$ ipython --no-banner

In [1]: import numpy as np

In [2]: from numpy import linalg as LA

In [3]: np.set_printoptions(suppress=True, linewidth=100)

In [4]: tidy = lambda a: np.round(a, 1) + 0

In [5]: mat = np.load("out8.npy")

In [6]: mat
Out[6]: 
array([[ 1,  1, -3,  1],
       [ 1,  1, -3,  1],
       [ 3,  2, -9,  3]])

In [7]: LA.matrix_rank(mat, rtol=0.1)
Out[7]: np.int64(1)

In [8]: LA.cond(mat) > 100
Out[8]: np.True_

In [9]: tidy(LA.norm(mat, 2) / LA.norm(mat))
Out[9]: np.float64(1.0)

In [10]: np.argsort(-LA.norm(mat, axis=0).round(6), kind="stable")[:3]
Out[10]: array([2, 0, 3])

In [11]: x0 = np.array([5, 2, 0, -4])

In [12]: LA.norm(mat @ x0) <= LA.norm(mat, 2) * LA.norm(x0) + 1e-9
Out[12]: np.True_

In [13]: mat * x0
Out[13]: 
array([[  5,   2,   0,  -4],
       [  5,   2,   0,  -4],
       [ 15,   4,   0, -12]])

In [14]: mat @ x0
Out[14]: array([3, 3, 7])

In [15]: mat @ np.ones(4)
Out[15]: array([ 0.,  0., -1.])

In [16]: mat @ (2 * x0)
Out[16]: array([ 6,  6, 14])

In [17]: (mat @ x0).argmax()
Out[17]: np.int64(2)

In [18]: Uu, sv, Vh = LA.svd(mat)

In [19]: V = Vh[:(sv > 1e-8).sum()]

In [20]: rng = np.random.default_rng(99)

In [21]: x0 = mat[0] + -3 * mat[2] + rng.integers(2) * np.eye(4)[2]

In [22]: x0
Out[22]: array([-8., -5., 25., -8.])

In [23]: tidy(LA.norm(x0 - V.T @ V @ x0))
Out[23]: np.float64(0.4)

In [24]: tidy(V.T @ V)
Out[24]: 
array([[ 0.1,  0. , -0.3,  0.1],
       [ 0. ,  1. ,  0. ,  0. ],
       [-0.3,  0. ,  0.8, -0.3],
       [ 0.1,  0. , -0.3,  0.1]])

In [25]: np.allclose(V.T @ V @ x0, x0)
Out[25]: False

In [26]: tidy(np.diag(V.T @ V))
Out[26]: array([0.1, 1. , 0.8, 0.1])

In [27]: arr = np.load("block17.npy")

In [28]: arr
Out[28]: 
array([[0, 0, 1, 1],
       [0, 0, 1, 1],
       [1, 1, 0, 1],
       [1, 1, 1, 0]])

In [29]: rank = LA.matrix_rank(arr)

In [30]: rank
Out[30]: np.int64(3)

In [31]: ns = LA.svd(arr)[2][rank:].T

In [32]: [int(LA.matrix_rank(arr[:i])) for i in range(1, len(arr) + 1)]
Out[32]: [1, 1, 2, 3]

In [33]: np.allclose(arr @ ns, 0)
Out[33]: True

In [34]: [int(LA.matrix_rank(arr[:, :j + 1])) for j in range(4)]
Out[34]: [1, 1, 2, 3]

In [35]: ev, V = LA.eigh(arr)

In [36]: x0 = np.array([5, 3, 5, 2])

In [37]: tidy(V * np.abs(ev) @ V.T)
Out[37]: 
array([[1. , 1. , 0.2, 0.2],
       [1. , 1. , 0.2, 0.2],
       [0.2, 0.2, 1.6, 0.6],
       [0.2, 0.2, 0.6, 1.6]])

In [38]: tidy(V * np.maximum(ev, 0) @ V.T)
Out[38]: 
array([[0.5, 0.5, 0.6, 0.6],
       [0.5, 0.5, 0.6, 0.6],
       [0.6, 0.6, 0.8, 0.8],
       [0.6, 0.6, 0.8, 0.8]])

In [39]: np.abs(arr).sum(axis=1).max(), tidy(np.abs(ev).max())
Out[39]: (np.int64(3), np.float64(2.6))

In [40]: tidy(LA.eigvalsh(arr).min())
Out[40]: np.float64(-1.6)

In [41]: [round(float(LA.det(arr[:i, :i])), 2) + 0 for i in range(1, 5)]
Out[41]: [0.0, 0.0, 0.0, 0.0]

In [42]: out = np.array([[4, -3], [-4, 2]])

In [43]: basis = np.kron(out, arr)

In [44]: basis.shape
Out[44]: (8, 8)

In [45]: LA.matrix_rank(basis)
Out[45]: np.int64(6)

In [46]: basis
Out[46]: 
array([[ 0,  0,  4,  4,  0,  0, -3, -3],
       [ 0,  0,  4,  4,  0,  0, -3, -3],
       [ 4,  4,  0,  4, -3, -3,  0, -3],
       [ 4,  4,  4,  0, -3, -3, -3,  0],
       [ 0,  0, -4, -4,  0,  0,  2,  2],
       [ 0,  0, -4, -4,  0,  0,  2,  2],
       [-4, -4,  0, -4,  2,  2,  0,  2],
       [-4, -4, -4,  0,  2,  2,  2,  0]])

In [47]: Uu, sv, Vh = LA.svd(arr)

In [48]: V = Vh[:(sv > 1e-8).sum()]

In [49]: x0 = arr[2] + -3 * arr[1] + rng.integers(2) * np.eye(4)[0]

In [50]: x0
Out[50]: array([ 2.,  1., -3., -2.])

In [51]: np.allclose(V.T @ V @ x0, x0)
Out[51]: False

In [52]: tidy(V.T @ V)
Out[52]: 
array([[0.5, 0.5, 0. , 0. ],
       [0.5, 0.5, 0. , 0. ],
       [0. , 0. , 1. , 0. ],
       [0. , 0. , 0. , 1. ]])

In [53]: A = np.load("arr.npy")

In [54]: A
Out[54]: 
array([[-4.,  2.,  2., -2.],
       [-4.,  2.,  2., -2.],
       [-2.,  2.,  2.,  0.],
       [ 6., -2., -2.,  4.]])

In [55]: rank = LA.matrix_rank(A)

In [56]: rank
Out[56]: np.int64(2)

In [57]: ns = LA.svd(A)[2][rank:].T

In [58]: np.allclose(A @ ns, 0)
Out[58]: True

In [59]: [int(LA.matrix_rank(A[:, :j + 1])) for j in range(4)]
Out[59]: [1, 2, 2, 2]

In [60]: [int(LA.matrix_rank(np.delete(A, i, axis=0))) for i in range(4)]
Out[60]: [2, 2, 2, 2]

In [61]: ns.shape
Out[61]: (4, 2)

In [62]: tidy(ns @ ns.T)
Out[62]: 
array([[ 0.4,  0.2,  0.2, -0.4],
       [ 0.2,  0.6, -0.4, -0.2],
       [ 0.2, -0.4,  0.6, -0.2],
       [-0.4, -0.2, -0.2,  0.4]])

In [63]: feats = np.load("case1.npy")

In [64]: tidy(feats)
Out[64]: 
array([[ 2.1, -1. , -0.4,  0.1],
       [-1. ,  1.2,  0.2, -0.7],
       [-0.4,  0.2,  2. ,  0.3],
       [ 0.1, -0.7,  0.3,  0.7]])

In [65]: rank = LA.matrix_rank(feats)

In [66]: rank
Out[66]: np.int64(3)

In [67]: ns = LA.svd(feats)[2][rank:].T

In [68]: np.allclose(feats @ ns, 0)
Out[68]: True

In [69]: [int(LA.matrix_rank(np.delete(feats, i, axis=0))) for i in range(4)]
Out[69]: [3, 3, 3, 3]

In [70]: tidy(ns @ ns.T)
Out[70]: 
array([[ 0.1,  0.2,  0. ,  0.2],
       [ 0.2,  0.5, -0.1,  0.5],
       [ 0. , -0.1,  0. , -0.1],
       [ 0.2,  0.5, -0.1,  0.5]])

In [71]: tidy(LA.det(feats.T))
Out[71]: np.float64(0.0)

In [72]: tidy(LA.eigvals(feats).sum().real)
Out[72]: np.float64(6.0)

In [73]: tidy(np.kron(np.eye(2, dtype=int), feats))
Out[73]: 
array([[ 2.1, -1. , -0.4,  0.1,  0. ,  0. ,  0. ,  0. ],
       [-1. ,  1.2,  0.2, -0.7,  0. ,  0. ,  0. ,  0. ],
       [-0.4,  0.2,  2. ,  0.3,  0. ,  0. ,  0. ,  0. ],
       [ 0.1, -0.7,  0.3,  0.7,  0. ,  0. ,  0. ,  0. ],
       [ 0. ,  0. ,  0. ,  0. ,  2.1, -1. , -0.4,  0.1],
       [ 0. ,  0. ,  0. ,  0. , -1. ,  1.2,  0.2, -0.7],
       [ 0. ,  0. ,  0. ,  0. , -0.4,  0.2,  2. ,  0.3],
       [ 0. ,  0. ,  0. ,  0. ,  0.1, -0.7,  0.3,  0.7]])

In [74]: ev, V = LA.eigvalsh(feats)
ValueError: too many values to unpack (expected 2)


In [75]: ev, V = LA.eigh(feats)

In [76]: (ev > 1e-8).sum(), (ev < -1e-8).sum()
Out[76]: (np.int64(3), np.int64(0))

In [77]: x0 = np.array([3, 6, 5, 7])

In [78]: h = np.maximum(feats @ x0, 0)

In [79]: tidy(h)
Out[79]: array([ 0. ,  0. , 12.1,  2.4])

In [80]: np.flatnonzero(h > 1e-9)
Out[80]: array([2, 3])

In [81]: tidy(feats.T @ h)
Out[81]: array([-4.5,  0.8, 25.2,  4.9])

In [82]: K = np.loadtxt("sample19.csv", delimiter=",")

In [83]: tidy(K)
Out[83]: 
array([[-2.2,  1.6,  0.5, -1.1],
       [ 1.6,  0.3,  1. , -2.3],
       [ 0.5,  1. , -2.7, -0.7],
       [-1.1, -2.3, -0.7, -1.4]])

In [84]: P = np.triu(np.array([[2, 1, 1, 1], [0, 2, 2, 0], [2, 0, 2, 1], [0, 1, 2, 0]]), 1) + np.eye(4)

In [85]: out = P @ K @ LA.inv(P)

In [86]: LA.matrix_rank(out)
Out[86]: np.int64(4)

In [87]: tidy(out)
Out[87]: 
array([[-1.2,  1.8, -4.3,  0. ],
       [ 2.6, -0.4, -6.3,  0. ],
       [-0.7, -0.7, -1.4,  0. ],
       [-1.1, -1.1,  2.8, -3. ]])

In [88]: tidy(np.poly(out))
Out[88]: array([  1.,   6.,   0., -54., -81.])

In [89]: tidy(np.trace(out)), np.trace(K)
Out[89]: (np.float64(-6.0), np.float64(-6.0))

In [90]: tidy(LA.det(out))
Out[90]: np.float64(-81.0)

In [91]: u = np.array([0, -2, 0, 3])

In [92]: out = K + np.outer(u, np.eye(4)[1])

In [93]: tidy(out)
Out[93]: 
array([[-2.2,  1.6,  0.5, -1.1],
       [ 1.6, -1.7,  1. , -2.3],
       [ 0.5,  1. , -2.7, -0.7],
       [-1.1,  0.7, -0.7, -1.4]])

In [94]: LA.matrix_rank(LA.inv(out) - LA.inv(K), tol=1e-8)
Out[94]: np.int64(1)

In [95]: tidy(LA.det(out) / LA.det(K)), tidy(1 + LA.solve(K, u)[1])
Out[95]: (np.float64(0.2), np.float64(0.2))
